% ipython --no-banner

In [1]: import numpy as np

In [2]: from numpy import linalg as LA

In [3]: np.set_printoptions(precision=1, suppress=True, linewidth=140, floatmode="fixed")

In [4]: def rnd(a):
   ...:     return np.round(a, 1) + 0
   ...: 

In [5]: M = np.loadtxt("w.csv", delimiter=",")

In [6]: print(M)
[[-2.0  1.0  0.0  0.0  0.0]
 [ 0.0 -2.0  1.0  0.0  0.0]
 [ 0.0  0.0 -2.0  1.0  0.0]
 [ 0.0  0.0  0.0 -2.0  1.0]
 [ 0.0  0.0  0.0  0.0 -2.0]]

In [7]: # triangular, det is the product of the diagonal

In [8]: print(rnd(LA.matrix_power(M, 3)))
[[-8.0 12.0 -6.0  1.0  0.0]
 [ 0.0 -8.0 12.0 -6.0  1.0]
 [ 0.0  0.0 -8.0 12.0 -6.0]
 [ 0.0  0.0  0.0 -8.0 12.0]
 [ 0.0  0.0  0.0  0.0 -8.0]]

In [9]: arr = np.loadtxt("sample14.csv", delimiter=",")

In [10]: print(arr)
[[ 1.0 -2.0  4.0 -8.0]
 [ 1.0 -1.0  1.0 -1.0]
 [ 1.0  0.0  0.0  0.0]
 [ 1.0  1.0  1.0  1.0]]

In [11]: # row 0 is much longer than the rest

In [12]: print(rnd(LA.matrix_power(arr, 2)))
[[ -5.0  -8.0  -6.0 -14.0]
 [  0.0  -2.0   2.0  -8.0]
 [  1.0  -2.0   4.0  -8.0]
 [  4.0  -2.0   6.0  -8.0]]

In [13]: print((arr - arr.T) / 2)
[[ 0.0 -1.5  1.5 -4.5]
 [ 1.5  0.0  0.5 -1.0]
 [-1.5 -0.5  0.0 -0.5]
 [ 4.5  1.0  0.5  0.0]]

In [14]: t3 = np.stack([arr, 2 * arr, arr[::-1]])

In [15]: print(t3.shape)
(3, 4, 4)

In [16]: print(t3.sum(axis=0))
[[  4.0  -5.0  13.0 -23.0]
 [  4.0  -3.0   3.0  -3.0]
 [  4.0  -1.0   1.0  -1.0]
 [  4.0   1.0   7.0  -5.0]]

In [17]: rng = np.random.default_rng(9488)

In [18]: idx = rng.permutation(4)

In [19]: print(idx)
[3 0 2 1]

In [20]: A2 = arr[idx][:, idx]

In [21]: print(np.allclose(A2, arr))
False

In [22]: print(np.trace(A2))
1.0

In [23]: print(A2)
[[ 1.0  1.0  1.0  1.0]
 [-8.0  1.0  4.0 -2.0]
 [ 0.0  1.0  0.0  0.0]
 [-1.0  1.0  1.0 -1.0]]

In [24]: f = np.array([1, 1])

In [25]: print(np.cross(A2[2, :3], A2[3, :3]))
[ 1.0 -0.0  1.0]

In [26]: print(np.convolve(A2[2], f))
[0.0 1.0 1.0 0.0 0.0]

In [27]: print(np.correlate(A2[2], A2[3], "full"))
[ 0.0 -1.0  1.0  1.0 -1.0  0.0  0.0]
